% python3 -q
>>> import numpy as np
>>> import numpy.linalg as la
>>> np.set_printoptions(precision=2, suppress=True, linewidth=100, floatmode="fixed")
>>> def tidy(a):
...     return np.round(a, 2) + 0
... 
>>> A = np.load("data.npy")
>>> print(A)
[[ 2  0  0]
 [-3 -4  0]
 [ 5  1 -3]]
>>> P = np.triu(np.array([[1, 2, -2], [-3, 1, 0], [-2, 3, -1]]), 1) + np.eye(3)
>>> other = P @ A @ la.inv(P)
>>> print(P @ A - A @ P)
[[-16.00 -14.00  10.00]
 [  0.00   6.00  -6.00]
 [  0.00 -10.00  10.00]]
>>> print(np.trace(other), np.trace(A))
-5.0 -5
>>> print(tidy(la.det(other)))
24.0
>>> print(la.matrix_rank(other))
3
>>> vals, vecs = la.eig(A)
>>> print(A @ vecs[:, 0] - vals[0] * vecs[:, 0])
[0.00 0.00 0.00]
>>> print(tidy(np.sort(la.eigvals(A @ A))))
[ 4.00  9.00 16.00]
>>> print(vals)
[-3.00 -4.00  2.00]
>>> J = np.load("arr.npy")
>>> print(J)
[[ 7  0  0]
 [ 0 -8  0]
 [ 2 -2  6]]
>>> vec = np.array([1, 5, 5])
>>> target = J @ vec
>>> print(target)
[  7 -40  22]
>>> print(tidy(la.solve(J, target)))
[1.00 5.00 5.00]
>>> print(tidy(la.solve(J, J[:, 2])))
[0.00 0.00 1.00]
>>> q, r_ = la.qr(J)
>>> print(q.shape, r_.shape)
(3, 3) (3, 3)
>>> print(tidy(np.abs(np.diag(r_))))
[7.28 8.23 5.61]
>>> print(tidy(r_))
[[-7.28  0.55 -1.65]
 [ 0.00  8.23 -1.35]
 [ 0.00  0.00  5.61]]
>>> print(tidy(abs(r_[0, 0])), tidy(la.norm(J[:, 0])))
7.28 7.28
>>> print(tidy(q.T @ q))
[[1.00 0.00 0.00]
 [0.00 1.00 0.00]
 [0.00 0.00 1.00]]
>>> rng = np.random.default_rng(3198)
>>> z = rng.permutation(3)
>>> print(z)
[2 1 0]
>>> other = J[z][:, z]
>>> print(np.allclose(other, J))
False
>>> print(np.diag(other))
[ 6 -8  7]
>>> print(np.trace(other))
5
>>> print(tidy(la.det(other)), tidy(la.det(J[z])))
-336.0 336.0
>>> print(tidy(np.sort(np.abs(la.eigvals(other)))))
[6.00 7.00 8.00]
>>> vals, vecs = la.eig(J)
>>> print(vals)
[ 6.00  7.00 -8.00]
>>> print(tidy(np.sort(la.eigvals(la.inv(J)))))
[-0.12  0.14  0.17]
>>> print(np.prod(vals))
-336.0
>>> print(tidy(np.sort(la.eigvals(J @ J))))
[36.00 49.00 64.00]
>>> theta = np.radians(72)
>>> r_ = np.eye(3)
>>> r_[2, 2] = r_[0, 0] = np.cos(theta)
>>> r_[2, 0], r_[0, 2] = -np.sin(theta), np.sin(theta)
>>> print(tidy(r_))
[[ 0.31  0.00  0.95]
 [ 0.00  1.00  0.00]
 [-0.95  0.00  0.31]]
>>> other = J @ r_.T
>>> print(tidy(other))
[[ 2.16  0.00 -6.66]
 [ 0.00 -8.00  0.00]
 [ 6.32 -2.00 -0.05]]
>>> print(tidy(la.svd(J, compute_uv=False)), tidy(la.svd(other, compute_uv=False)))
[8.66 7.37 5.27] [8.66 7.37 5.27]
>>> print(np.allclose(la.norm(J, axis=1), la.norm(other, axis=1)))
True
>>> K = np.array([[6, 7, 5], [7, 9, 6], [5, 6, 5]])
>>> vals, vecs = la.eigh(K)
>>> vec = np.array([-3, 1, 2])
>>> print(tidy(la.eigvalsh(K[1:, 1:])))
[ 0.68 13.32]
>>> print((np.sign(vecs[:, -1].round(6)) == np.sign(vecs[0, -1].round(6))).astype(int))
[1 1 1]
>>> print(tidy(vec @ K @ vec / (vec @ vec)), tidy(vals[0]), tidy(vals[-1]))
0.36 0.31 19.01
>>> q = A.astype(float).copy()
>>> for j in range(3):
...     q[:, j] -= q[:, :j] @ (q[:, :j].T @ q[:, j])
...     q[:, j] /= la.norm(q[:, j])
... 
>>> print(tidy(q))
[[ 0.32 -0.29  0.90]
 [-0.49 -0.87 -0.11]
 [ 0.81 -0.40 -0.42]]
>>> print(tidy(q.T @ A))
[[ 6.16  2.76 -2.43]
 [ 0.00  3.07  1.21]
 [ 0.00  0.00  1.27]]
>>> print(tidy(q.T @ q))
[[1.00 0.00 0.00]
 [0.00 1.00 0.00]
 [0.00 0.00 1.00]]
>>> vec = np.ones(3)
>>> for _ in range(4):
...     vec = K @ vec
...     vec /= la.norm(vec)
...     print(round(vec @ K @ vec, 2))
... 
19.01
19.01
19.01
19.01
>>> print(tidy(vec))
[0.55 0.68 0.49]
>>> print(tidy(la.eigvalsh(K)[-1]))
19.01
>>> vec = np.array([2, 0, 9])
>>> target = K @ vec
>>> print(target)
[57 68 55]
>>> print(tidy(la.solve(K, target)))
[2.00 0.00 9.00]
>>> print(tidy(la.solve(K, target + K[:, 0])))
[3.00 0.00 9.00]
>>> vals, vecs = la.eigh(K)
>>> print(np.abs(vecs[:, -1]).round(6).argmax())
1
>>> print(tidy(la.eigvalsh(K + 3 * np.eye(3))))
[ 3.31  3.68 22.01]
>>> print(np.unique(vals.round(6) + 0, return_counts=True)[1])
[1 1 1]
>>> print(tidy(vals.sum()), np.trace(K))
20.0 20
>>> print(tidy(vals))
[ 0.31  0.68 19.01]
>>> print(tidy(vecs.T @ vecs))
[[1.00 0.00 0.00]
 [0.00 1.00 0.00]
 [0.00 0.00 1.00]]
>>> print((vals > 1e-8).sum(), (vals < -1e-8).sum())
3 0
>>> data = np.load("run7.npy")
>>> print(data)
[[-1.44  4.79]
 [ 4.79  1.44]]
>>> print(np.all(la.eigvalsh(data) > 0))
False
>>> print(tidy(la.eigvalsh(data).min()))
-5.0
>>> P = np.triu(np.array([[2, 5, -1], [-4, -1, -3], [-4, 5, 2]]), 1) + np.eye(3)
>>> other = P @ K @ la.inv(P)
>>> print(tidy(np.poly(other)))
[  1.00 -20.00  19.00  -4.00]
>>> print(P @ K - K @ P)
[[ 30.00   9.00  52.00]
 [-15.00 -53.00  19.00]
 [  0.00 -25.00  23.00]]
>>> print(tidy(data.T @ data))
[[25.02  0.00]
 [ 0.00 25.02]]
>>> print(tidy(la.svd(data, compute_uv=False)))
[5.00 5.00]
>>> print(tidy(data[:, 1] @ data[:, 0]))
0.0
>>> F = np.load("dump.npy")
>>> print(F)
[[ 1.37  1.03  4.24]
 [ 0.66  2.69  4.95]
 [-2.13 -1.39  3.11]
 [-4.15 -0.65  3.26]
 [ 1.54  4.52  3.55]
 [-2.14 -1.24  4.75]
 [-1.69  0.06  6.11]
 [-0.82  0.18  5.84]
 [ 1.54  0.77  4.57]
 [ 1.87  2.42  4.38]
 [-2.18  0.57  4.23]
 [ 0.52  1.59  3.84]]
>>> cov = np.cov(F, rowvar=False)
>>> print(tidy(cov))
[[ 3.89  2.59  0.16]
 [ 2.59  2.97 -0.09]
 [ 0.16 -0.09  0.86]]
>>> print(tidy(F.std(axis=0)))
[1.89 1.65 0.89]
>>> q, vecs = la.qr(F[:, :2])[0], la.qr(F[:, 2:])[0]
>>> sv = la.svd(q.T @ vecs, compute_uv=False)
>>> print((sv > 0.9).sum())
0
>>> dist = la.norm(F[:, None] - F[None], axis=-1)
>>> print(tidy(dist[:5, :5]))
[[0.00 1.94 4.40 5.85 3.56]
 [1.94 0.00 5.27 6.09 2.47]
 [4.40 5.27 0.00 2.16 6.97]
 [5.85 6.09 2.16 0.00 7.69]
 [3.56 2.47 6.97 7.69 0.00]]
>>> print(dist.shape)
(12, 12)
>>> print(dist.mean(axis=1).argmax())
4
>>> print(tidy(dist[11]))
[1.09 1.57 4.05 5.21 3.12 3.99 3.52 2.79 1.50 1.67 2.91 0.00]
>>> print(np.flatnonzero(dist[11] < dist.mean() / 2))
[ 0  1  8 11]
>>> print(dist[11].round(6).argsort(kind="stable")[:4])
[11  0  8  1]
>>> vec = np.array([0, 3, 4])
>>> target = F @ vec
>>> print(tidy(la.lstsq(F, target)[0]))
[0.00 3.00 4.00]
>>> print(tidy(la.solve(F.T @ F, F.T @ target)))
[0.00 3.00 4.00]
>>> target = target + 0.02 * rng.normal(size=12)
>>> print(tidy(target))
[20.09 27.86  8.30 11.06 27.73 15.29 24.65 23.90 20.63 24.81 18.68 20.12]
>>> c, *_ = la.lstsq(F, target)
>>> print(c.round())
[0.00 3.00 4.00]
>>> print(tidy(c))
[0.01 2.99 4.01]
>>> print(tidy(F.T @ (target - F @ c)))
[0.00 0.00 0.00]
>>> theta = np.radians(120)
>>> r_ = np.eye(3)
>>> r_[1, 1] = r_[2, 2] = np.cos(theta)
>>> r_[1, 2], r_[2, 1] = -np.sin(theta), np.sin(theta)
>>> print(tidy(r_))
[[ 1.00  0.00  0.00]
 [ 0.00 -0.50 -0.87]
 [ 0.00  0.87 -0.50]]
>>> other = F @ r_.T
>>> print(np.allclose(la.norm(F, axis=1), la.norm(other, axis=1)))
True
>>> print(tidy(np.abs(other - F).max(axis=0)))
[0.00 9.85 9.11]
>>> print(np.allclose(F @ F.T, other @ other.T))
True
>>> print(tidy(la.svd(F, compute_uv=False)), tidy(la.svd(other, compute_uv=False)))
[15.92  8.15  3.11] [15.92  8.15  3.11]
>>> other = np.array([[-4, -2, -3, -1], [2, -2, -3, 5], [1, 5, -5, 1], [-4, 0, -3, 0]])
>>> M = other.T @ other
>>> print(M)
[[ 37   9  13  15]
 [  9  33 -13  -3]
 [ 13 -13  52 -17]
 [ 15  -3 -17  27]]
>>> vals, vecs = la.eig(M)
>>> print(tidy(np.prod(vals)))
108900.0
>>> print(tidy(np.sort(la.eigvals(la.inv(M)))))
[0.02 0.02 0.03 0.99]
>>> print(tidy(vals))
[ 1.01 64.58 49.60 33.82]
>>> print(tidy(M @ vecs[:, 0] - vals[0] * vecs[:, 0]))
[0.00 0.00 0.00 0.00]
>>> print(tidy(np.sort(la.eigvals(M @ M))))
[   1.01 1143.56 2460.36 4170.08]
>>> vec = np.ones(4)
>>> for _ in range(6):
...     vec = M @ vec
...     vec /= la.norm(vec)
...     print(round(vec @ M @ vec, 2))
... 
50.79
51.81
53.12
54.77
56.69
58.64
>>> print(tidy(vec))
[ 0.65 -0.03  0.76  0.02]
>>> print(tidy(la.eigvalsh(M)[-1]))
64.58
>>> print(M.reshape(-1, 2))
[[ 37   9]
 [ 13  15]
 [  9  33]
 [-13  -3]
 [ 13 -13]
 [ 52 -17]
 [ 15  -3]
 [-17  27]]
>>> print(M.reshape(2, -1))
[[ 37   9  13  15   9  33 -13  -3]
 [ 13 -13  52 -17  15  -3 -17  27]]
>>> blk = M.reshape(4, 2, -1)
>>> print(blk[:, 0])
[[ 37   9]
 [  9  33]
 [ 13 -13]
 [ 15  -3]]
>>> print(np.einsum("ihd,jhd->hij", blk, blk).shape)
(2, 4, 4)
>>> print(np.einsum("ihd,ihd->ih", blk, blk))
[[1450  394]
 [1170  178]
 [ 338 2993]
 [ 234 1018]]
>>> print(blk.transpose(1, 0, 2))
[[[ 37   9]
  [  9  33]
  [ 13 -13]
  [ 15  -3]]

 [[ 13  15]
  [-13  -3]
  [ 52 -17]
  [-17  27]]]
>>> other = la.inv(K)
>>> print(tidy(la.det(K) * la.det(other)))
1.0
>>> print(tidy(la.slogdet(K)[0]))
1.0
>>> print(tidy(la.det(K) * other))
[[ 9.00 -5.00 -3.00]
 [-5.00  5.00 -1.00]
 [-3.00 -1.00  5.00]]
>>> print(tidy(K @ other))
[[1.00 0.00 0.00]
 [0.00 1.00 0.00]
 [0.00 0.00 1.00]]
>>> print((np.abs(other) > 1e-9).astype(int))
[[1 1 1]
 [1 1 1]
 [1 1 1]]
>>> print(tidy(la.inv(other)))
[[6.00 7.00 5.00]
 [7.00 9.00 6.00]
 [5.00 6.00 5.00]]
>>> print(np.allclose(other, K.T))
False
>>> vec = np.array([1, 0, 0, 0])
>>> target = M @ vec
>>> c, lr = np.zeros(4), 1 / la.norm(M, 2) ** 2
>>> for i in range(8):
...     c -= lr * M.T @ (M @ c - target)
...     if i % 2 == 0: print(i, round(la.norm(M @ c - target), 2))
... 
0 17.16
2 2.93
4 0.71
6 0.52
>>> print(tidy(c))
[0.73 0.20 0.23 0.32]
>>> m1 = np.loadtxt("case3.csv", delimiter=",")
>>> print(m1)
[[-2.00  1.00  1.00]
 [ 1.00 -2.00  1.00]
 [ 1.00  1.00 -2.00]]
>>> vals, vecs = la.eigh(m1)
>>> vec = np.array([0, 3, 1])
>>> print((np.sign(vecs[:, -1].round(6)) == np.sign(vecs[0, -1].round(6))).astype(int))
[1 1 1]
>>> print(vec @ m1 @ vec / (vec @ vec), vals[0], tidy(vals[-1]))
-1.4 -3.0 0.0
>>> vals, vecs = la.eigh(m1)
>>> print(tidy(la.eigvalsh(m1 @ m1)))
[0.00 9.00 9.00]
>>> print(tidy(vecs.T @ vecs))
[[1.00 0.00 0.00]
 [0.00 1.00 0.00]
 [0.00 0.00 1.00]]
>>> print((vals > 1e-8).sum(), (vals < -1e-8).sum())
0 2
>>> def softmax(z):
...     e = np.exp(z - z.max(axis=-1, keepdims=True))
...     return e / e.sum(axis=-1, keepdims=True)
... 
>>> print(tidy(softmax(m1[1])))
[0.49 0.02 0.49]
>>> print(tidy(softmax(m1).sum(axis=1)))
[1.00 1.00 1.00]
>>> scores = m1 @ m1.T / np.sqrt(3)
>>> print(tidy(softmax(scores + np.triu(np.full(scores.shape, -np.inf), 1))))
[[1.00 0.00 0.00]
 [0.01 0.99 0.00]
 [0.01 0.01 0.99]]
>>> feats = np.array([[-1.0, 1.0, 1.0, 1.0],
...     [1.0, -1.0, 1.0, 1.0],
...     [1.0, 1.0, -1.0, 1.0],
...     [1.0, 1.0, 1.0, -1.0]])
>>> vals, vecs = la.eigh(feats)
>>> vec = np.array([-1, 0, -2, -3])
>>> print((np.sign(vecs[:, -1].round(6)) == np.sign(vecs[0, -1].round(6))).astype(int))
[1 1 1 1]
>>> print(vec @ feats @ vec)
8.0
>>> print(tidy(vecs * np.abs(vals) @ vecs.T))
[[2.00 0.00 0.00 0.00]
 [0.00 2.00 0.00 0.00]
 [0.00 0.00 2.00 0.00]
 [0.00 0.00 0.00 2.00]]
>>> print(tidy(vec @ feats @ vec / (vec @ vec)), vals[0], tidy(vals[-1]))
0.57 -2.0 2.0
>>> print([round(float(la.det(feats[:i, :i])), 2) + 0 for i in range(1, 5)])
[-1.0, 0.0, 4.0, -16.0]
>>> print(np.all(la.eigvalsh(feats) > 0))
False
>>> print(tidy(la.eigvalsh(feats).min()))
-2.0
